In [1]: import numpy as np

In [2]: import numpy.linalg as la

In [3]: np.set_printoptions(precision=3, suppress=True, linewidth=100, legacy="1.25")

In [4]: data = np.array([[1, -3, 9, -27],
   ...:     [1, -2, 4, -8],
   ...:     [1, -1, 1, -1],
   ...:     [1, 0, 0, 0],
   ...:     [1, 1, 1, 1]])

In [5]: # row 0 is much longer than the rest

In [6]: U, sv, Vt = la.svd(data)

In [7]: np.argmax(sv[:-1] / (sv[1:] + 1e-6)) + 1
Out[7]: 1

In [8]: out = U[:, :1] @ np.diag(sv[:1]) @ Vt[:1]

In [9]: la.matrix_rank(data, rtol=0.05)
Out[9]: 3

In [10]: round(float(la.norm(data - out, 2)), 3), round(sv[1], 3)
Out[10]: (2.5, 2.5)

In [11]: round(np.abs(data - out).max(), 3)
Out[11]: 1.224

In [12]: J = np.loadtxt("layer6.csv", delimiter=",")

In [13]: J
Out[13]: 
array([[  2.538,  21.521,  -2.977],
       [  2.605,  14.608,  -0.788],
       [  2.507,  12.083,  -0.092],
       [  2.444,  11.089,   0.159],
       [  2.419,  10.742,   0.244],
       [  1.913,   6.459,   1.078],
       [  1.558,   4.66 ,   1.25 ],
       [  0.426,   1.069,   0.753],
       [  0.271,  -1.437,  -1.857],
       [  0.465,  -1.649,  -2.093],
       [  0.849,  -2.016,  -2.429],
       [  4.755,  -5.325,  -3.412],
       [ 11.202, -11.248,  -2.667]])

In [14]: cov = np.cov(J, rowvar=False)

In [15]: cov
Out[15]: 
array([[ 8.17 , -9.685, -1.721],
       [-9.685, 83.927,  5.02 ],
       [-1.721,  5.02 ,  2.724]])

In [16]: np.polyfit(J[:, 2], J[:, 1], 1)
Out[16]: array([1.843, 6.477])

In [17]: np.argsort(-J.std(axis=0).round(6), kind="stable")
Out[17]: array([1, 0, 2])

In [18]: np.argwhere(np.triu(np.abs(np.corrcoef(J.T)) > 0.8, 1))
Out[18]: array([], shape=(0, 2), dtype=int64)

In [19]: la.eigvalsh(cov)[::-1]
Out[19]: array([85.472,  7.194,  2.155])

In [20]: round(float(np.corrcoef(J[:, 2], J[:, 1])[0, 1]), 3)
Out[20]: 0.332

In [21]: out = la.invert(cov)
Traceback (most recent call last):
  Cell In[21], line 1
    out = la.invert(cov)
AttributeError: module 'numpy.linalg' has no attribute 'invert'


In [22]: out = la.inv(cov)

In [23]: np.round(la.det(cov) * la.det(out), 3)
Out[23]: 1.0

In [24]: np.round(la.slogdet(cov)[0], 3)
Out[24]: 1.0

In [25]: mat = np.array([[3, -1, 3], [-3, 1, -3], [6, -2, 6], [6, -2, 6], [0, 0, 0]])

In [26]: mat
Out[26]: 
array([[ 3, -1,  3],
       [-3,  1, -3],
       [ 6, -2,  6],
       [ 6, -2,  6],
       [ 0,  0,  0]])

In [27]: # rank 1

In [28]: [round(float(x), 3) for x in la.svd(mat, compute_uv=False)[:3]]
Out[28]: [13.784, 0.0, 0.0]

In [29]: la.matrix_rank(mat, rtol=0.1)
Out[29]: 1

In [30]: out = np.array([[0, 1], [1, 2], [0, 2]])

In [31]: np.einsum("ij,ij->i", mat, mat)
Out[31]: array([19, 19, 76, 76,  0])

In [32]: la.matrix_rank(mat @ out)
Out[32]: 1

In [33]: np.vstack([mat, out.T]).shape
Out[33]: (7, 3)

In [34]: np.einsum("ij->j", mat)
Out[34]: array([12, -4, 12])

In [35]: np.einsum("ik,kj->ji", mat, out)
Out[35]: 
array([[-1,  1, -2, -2,  0],
       [ 7, -7, 14, 14,  0]])

In [36]: mat @ out
Out[36]: 
array([[-1,  7],
       [ 1, -7],
       [-2, 14],
       [-2, 14],
       [ 0,  0]])

In [37]: U, sv, Vt = la.svd(mat)

In [38]: sv.round(3) + 0
Out[38]: array([13.784,  0.   ,  0.   ])

In [39]: out = U[:, :1] @ np.diag(sv[:1]) @ Vt[:1]

In [40]: la.matrix_rank(mat, rtol=0.05)
Out[40]: 1

In [41]: out
Out[41]: 
array([[ 3., -1.,  3.],
       [-3.,  1., -3.],
       [ 6., -2.,  6.],
       [ 6., -2.,  6.],
       [ 0.,  0.,  0.]])

In [42]: round(la.norm(mat, 2), 3)
Out[42]: 13.784

In [43]: round(float(la.norm(mat, 1)), 3), round(float(la.norm(mat, np.inf)), 3)
Out[43]: (18.0, 14.0)

In [44]: mat[4] @ mat[0]
Out[44]: 0

In [45]: np.round(la.norm(mat) ** 2 / la.norm(mat, 2) ** 2, 3)
Out[45]: 1.0

In [46]: cov = mat.T @ mat

In [47]: np.round(la.svd(mat, compute_uv=False) ** 2, 3) + 0
Out[47]: array([190.,   0.,   0.])

In [48]: np.round(la.eigvalsh(cov)[::-1], 3) + 0
Out[48]: array([190.,   0.,   0.])

In [49]: M = np.loadtxt("test11.csv", delimiter=",")

In [50]: M
Out[50]: 
array([[1., 2., 2., 2.],
       [3., 2., 5., 3.],
       [0., 0., 0., 0.],
       [1., 2., 2., 2.],
       [1., 2., 2., 2.],
       [1., 2., 2., 2.],
       [2., 0., 3., 1.],
       [0., 0., 0., 0.],
       [1., 2., 2., 2.],
       [2., 0., 3., 1.],
       [0., 0., 0., 0.],
       [3., 0., 3., 1.],
       [0., 0., 0., 0.],
       [4., 1., 6., 3.],
       [0., 0., 0., 0.],
       [1., 1., 3., 2.],
       [0., 0., 0., 0.],
       [1., 1., 3., 2.],
       [3., 0., 3., 1.],
       [3., 1., 6., 3.],
       [3., 2., 5., 3.],
       [3., 1., 6., 3.],
       [2., 0., 3., 1.],
       [2., 0., 3., 1.],
       [3., 0., 3., 1.],
       [3., 0., 3., 1.],
       [0., 0., 0., 0.],
       [4., 2., 5., 3.],
       [2., 0., 3., 1.],
       [1., 2., 2., 2.],
       [2., 3., 5., 4.]])

In [51]: cent = M[[28, 25]].astype(float)

In [52]: for _ in range(6):
    ...:     lab = la.norm(M[:, None] - cent, axis=-1).argmin(axis=1)
    ...:     cent = np.array([M[lab == j].mean(axis=0) for j in range(2)])
    ...: 

In [53]: lab
Out[53]: array([0, 1, 0, 0, 0, 0, 0, 0, 0, 0, 0, 1, 0, 1, 0, 0, 0, 0, 1, 1, 1, 1, 0, 0, 1, 1, 0, 1, 0, 0, 1])

In [54]: cent
Out[54]: 
array([[0.9  , 0.7  , 1.65 , 1.05 ],
       [3.091, 1.091, 4.545, 2.364]])

In [55]: cent[1] - cent[0]
Out[55]: array([2.191, 0.391, 2.895, 1.314])

In [56]: np.abs(cent[1] - cent[0]).argmax()
Out[56]: 2

In [57]: lab = M[:, 2] > np.median(M[:, 2])

In [58]: r0 = M[lab].mean(axis=0) - M[~lab].mean(axis=0)

In [59]: r0
Out[59]: array([1.893, 1.131, 3.554, 2.101])

In [60]: cov = np.cov(M, rowvar=False)

In [61]: np.corrcoef(M.T)
Out[61]: 
array([[1.   , 0.172, 0.889, 0.617],
       [0.172, 1.   , 0.422, 0.824],
       [0.889, 0.422, 1.   , 0.854],
       [0.617, 0.824, 0.854, 1.   ]])

In [62]: cov
Out[62]: 
array([[1.626, 0.213, 2.159, 0.905],
       [0.213, 0.94 , 0.78 , 0.919],
       [2.159, 0.78 , 3.626, 1.872],
       [0.905, 0.919, 1.872, 1.325]])

In [63]: M.std(axis=0)
Out[63]: array([1.254, 0.954, 1.873, 1.132])

In [64]: la.eigvalsh(cov)[::-1]
Out[64]: array([6.161, 1.191, 0.161, 0.003])

In [65]: X = np.array([[-2, 3, -3, 0], [3, -2, 3, -3], [-3, 3, -2, 3], [0, -3, 3, -2]])

In [66]: # equal to its transpose

In [67]: np.round(la.eigvals(X).sum().real, 3)
Out[67]: -8.0

In [68]: np.einsum("ii->", X)
Out[68]: -8

In [69]: round(la.det(X[::-1]), 3)
Out[69]: 52.0

In [70]: np.einsum("ij,ji->", X, X)
Out[70]: 106

In [71]: np.round(la.det(2 * X), 3), round(la.det(X), 3)
Out[71]: (832.0, 52.0)

In [72]: rng = np.random.default_rng(885)

In [73]: lab = rng.permutation(4)

In [74]: lab
Out[74]: array([1, 2, 3, 0])

In [75]: out = X[lab][:, lab]

In [76]: np.allclose(out, X)
Out[76]: False

In [77]: np.round(la.det(out), 3), round(la.det(X[lab]), 3)
Out[77]: (52.0, -52.0)

In [78]: r0 = np.array([2, 2, -2])

In [79]: np.array([np.convolve(row, r0, "same") for row in X])
Out[79]: 
array([[  2,   4, -12,   6],
       [  2,  -4,   4, -12],
       [  0,   8,  -4,  10],
       [ -6,   0,   8, -10]])

In [80]: np.convolve(X[1], r0)
Out[80]: array([  6,   2,  -4,   4, -12,   6])

In [81]: vals, vecs = la.eigh(X)

In [82]: vec = np.array([2, 2, 0, 1])

In [83]: (np.sign(vecs[:, -1].round(6)) == np.sign(vecs[0, -1].round(6))).astype(int)
Out[83]: array([1, 1, 0, 0])

In [84]: vec @ X @ vec
Out[84]: -6

In [85]: arr = np.array([[1.0, 0.0, 0.0, 0.0, 0.0],
    ...:     [0.0, 0.5, 0.5, 0.0, 0.0],
    ...:     [0.0, 0.0, 1.0, 0.0, 0.0],
    ...:     [0.0, 0.0, 0.5, 0.5, 0.0],
    ...:     [0.2, 0.2, 0.0, 0.2, 0.4]])

In [86]: arr
Out[86]: 
array([[1. , 0. , 0. , 0. , 0. ],
       [0. , 0.5, 0.5, 0. , 0. ],
       [0. , 0. , 1. , 0. , 0. ],
       [0. , 0. , 0.5, 0.5, 0. ],
       [0.2, 0.2, 0. , 0.2, 0.4]])

In [87]: q, vecs = la.qr(arr[:, :2])[0], la.qr(arr[:, 2:])[0]

In [88]: sv = la.svd(q.T @ vecs, compute_uv=False)

In [89]: np.degrees(np.arccos(sv.clip(0, 1)))
Out[89]: array([55.605, 81.689])

In [90]: vals, vecs = la.eig(arr)

In [91]: vals
Out[91]: array([0.4, 0.5, 1. , 0.5, 1. ])

In [92]: np.sort(la.eigvals(la.inv(arr)))
Out[92]: array([1. , 1. , 2. , 2. , 2.5])

In [93]: np.sort(la.eigvals(arr.T))
Out[93]: array([0.4, 0.5, 0.5, 1. , 1. ])

In [94]: np.allclose(arr, arr.T)
Out[94]: False

In [95]: np.allclose(arr @ arr.T, arr.T @ arr)
Out[95]: False

In [96]: arr @ arr
Out[96]: 
array([[1.  , 0.  , 0.  , 0.  , 0.  ],
       [0.  , 0.25, 0.75, 0.  , 0.  ],
       [0.  , 0.  , 1.  , 0.  , 0.  ],
       [0.  , 0.  , 0.75, 0.25, 0.  ],
       [0.28, 0.18, 0.2 , 0.18, 0.16]])

In [97]: Ac = (M - M.mean(axis=0)) / M.std(axis=0)

In [98]: np.argwhere(np.abs(Ac) > 2)
Out[98]: 
array([[30,  1],
       [30,  3]])

In [99]: Ac.std(axis=0)
Out[99]: array([1., 1., 1., 1.])

In [100]: c = la.lstsq(np.delete(Ac, 3, axis=1), Ac[:, 3])[0]

In [101]: np.abs(c).argmax()
Out[101]: 2

In [102]: c
Out[102]: array([-0.177,  0.52 ,  0.792])
